$ ipython --no-banner

In [1]: import numpy as np

In [2]: from numpy import linalg as LA

In [3]: np.set_printoptions(suppress=True, linewidth=100)

In [4]: def tidy(a):
   ...:     return np.round(a, 2) + 0
   ...: 

In [5]: data = np.loadtxt("m.csv", delimiter=",")

In [6]: data
Out[6]: 
array([[0., 0., 4., 3., 4., 4., 3., 1., 3., 0., 5., 4., 1., 1.],
       [0., 0., 0., 3., 2., 3., 0., 3., 3., 1., 4., 3., 5., 5.],
       [0., 0., 5., 3., 5., 5., 3., 5., 2., 4., 1., 5., 3., 1.],
       [0., 0., 0., 1., 1., 0., 5., 0., 0., 2., 5., 3., 0., 5.],
       [0., 0., 0., 0., 1., 4., 5., 2., 5., 1., 5., 1., 0., 5.],
       [0., 0., 0., 0., 0., 4., 4., 3., 5., 3., 0., 3., 4., 3.],
       [0., 0., 0., 0., 0., 0., 3., 1., 1., 3., 5., 2., 0., 4.],
       [0., 0., 0., 0., 0., 0., 0., 5., 4., 2., 1., 1., 3., 3.],
       [0., 0., 0., 0., 0., 0., 0., 0., 1., 3., 3., 2., 0., 1.],
       [0., 0., 0., 0., 0., 0., 0., 0., 0., 5., 4., 3., 0., 4.],
       [0., 0., 0., 0., 0., 0., 0., 0., 0., 0., 1., 1., 4., 5.],
       [0., 0., 0., 0., 0., 0., 0., 0., 0., 0., 0., 0., 0., 0.],
       [0., 0., 0., 0., 0., 0., 0., 0., 0., 0., 0., 0., 2., 2.],
       [0., 0., 0., 0., 0., 0., 0., 0., 0., 0., 0., 0., 0., 2.]])

In [7]: # triangular

In [8]: Uu, sigma, Vt = LA.svd(data)

In [9]: tidy(sigma)
Out[9]: 
array([25.55, 11.3 ,  9.36,  7.28,  6.39,  4.7 ,  3.37,  2.37,  1.92,  1.01,  0.36,  0.26,  0.  ,
        0.  ])

In [10]: M2 = Uu[:, :12] @ np.diag(sigma[:12]) @ Vt[:12]

In [11]: LA.matrix_rank(data, rtol=0.05)
Out[11]: np.int64(9)

In [12]: Uu, sigma, Vt = LA.svd(data)

In [13]: V = Vt[:(sigma > 1e-8).sum()]

In [14]: rng = np.random.default_rng(42088)

In [15]: x = data[13] + -3 * data[2] + rng.integers(2) * np.eye(14)[5]

In [16]: x
Out[16]: array([  0.,   0., -15.,  -9., -15., -15.,  -9., -15.,  -6., -12.,  -3., -15.,  -9.,  -1.])

In [17]: tidy(LA.norm(x - V.T @ V @ x))
Out[17]: np.float64(0.0)

In [18]: LA.matrix_rank(np.vstack([data, x]))
Out[18]: np.int64(12)
